$ ipython --no-banner

In [1]: import numpy as np

In [2]: from numpy import linalg as LA

In [3]: np.set_printoptions(precision=3, suppress=True, linewidth=100)

In [4]: t = np.deg2rad(72)

In [5]: J = np.eye(7)

In [6]: J[np.ix_([4, 6], [4, 6])] = [[np.cos(t), -np.sin(t)], [np.sin(t), np.cos(t)]]

In [7]: J
Out[7]: 
array([[ 1.   ,  0.   ,  0.   ,  0.   ,  0.   ,  0.   ,  0.   ],
       [ 0.   ,  1.   ,  0.   ,  0.   ,  0.   ,  0.   ,  0.   ],
       [ 0.   ,  0.   ,  1.   ,  0.   ,  0.   ,  0.   ,  0.   ],
       [ 0.   ,  0.   ,  0.   ,  1.   ,  0.   ,  0.   ,  0.   ],
       [ 0.   ,  0.   ,  0.   ,  0.   ,  0.309,  0.   , -0.951],
       [ 0.   ,  0.   ,  0.   ,  0.   ,  0.   ,  1.   ,  0.   ],
       [ 0.   ,  0.   ,  0.   ,  0.   ,  0.951,  0.   ,  0.309]])

In [8]: (J + J.T) / 2
Out[8]: 
array([[1.   , 0.   , 0.   , 0.   , 0.   , 0.   , 0.   ],
       [0.   , 1.   , 0.   , 0.   , 0.   , 0.   , 0.   ],
       [0.   , 0.   , 1.   , 0.   , 0.   , 0.   , 0.   ],
       [0.   , 0.   , 0.   , 1.   , 0.   , 0.   , 0.   ],
       [0.   , 0.   , 0.   , 0.   , 0.309, 0.   , 0.   ],
       [0.   , 0.   , 0.   , 0.   , 0.   , 1.   , 0.   ],
       [0.   , 0.   , 0.   , 0.   , 0.   , 0.   , 0.309]])

In [9]: (J - J.T) / 2
Out[9]: 
array([[ 0.   ,  0.   ,  0.   ,  0.   ,  0.   ,  0.   ,  0.   ],
       [ 0.   ,  0.   ,  0.   ,  0.   ,  0.   ,  0.   ,  0.   ],
       [ 0.   ,  0.   ,  0.   ,  0.   ,  0.   ,  0.   ,  0.   ],
       [ 0.   ,  0.   ,  0.   ,  0.   ,  0.   ,  0.   ,  0.   ],
       [ 0.   ,  0.   ,  0.   ,  0.   ,  0.   ,  0.   , -0.951],
       [ 0.   ,  0.   ,  0.   ,  0.   ,  0.   ,  0.   ,  0.   ],
       [ 0.   ,  0.   ,  0.   ,  0.   ,  0.951,  0.   ,  0.   ]])

In [10]: print(np.sort(np.abs(LA.eigvals(J))))
[1. 1. 1. 1. 1. 1. 1.]

In [11]: mat = np.array([[0.6, -0.3, 1.2, -0.1, -0.3, -0.7, 1.0, 1.7, -0.8],
    ...:     [0.7, 0.1, 0.9, -0.7, 0.6, 0.5, -0.7, 0.2, 0.1],
    ...:     [0.4, 0.0, -0.4, 0.2, -1.3, 2.9, 0.0, 1.1, 0.4],
    ...:     [0.2, -0.2, 0.4, -0.9, 0.8, 0.9, 0.1, 0.9, 1.2],
    ...:     [0.7, -0.1, 0.8, 0.7, -0.1, 1.2, -1.3, -0.4, -0.9],
    ...:     [0.1, -0.7, -0.5, 0.1, 0.1, -1.3, -1.4, -1.0, 0.0]])

In [12]: print(mat)
[[ 0.6 -0.3  1.2 -0.1 -0.3 -0.7  1.   1.7 -0.8]
 [ 0.7  0.1  0.9 -0.7  0.6  0.5 -0.7  0.2  0.1]
 [ 0.4  0.  -0.4  0.2 -1.3  2.9  0.   1.1  0.4]
 [ 0.2 -0.2  0.4 -0.9  0.8  0.9  0.1  0.9  1.2]
 [ 0.7 -0.1  0.8  0.7 -0.1  1.2 -1.3 -0.4 -0.9]
 [ 0.1 -0.7 -0.5  0.1  0.1 -1.3 -1.4 -1.   0. ]]

In [13]: vec = np.array([-2, 7, 1, 5, -4, 4, 1, -3, -2])

In [14]: mat @ np.ones(9)
Out[14]: array([ 2.3,  1.7,  3.3,  3.4,  0.6, -4.6])

In [15]: (mat @ vec).argmax()
Out[15]: np.int64(2)

In [16]: np.sign((mat @ vec).round(6))
Out[16]: array([-1., -1.,  1., -1.,  1., -1.])
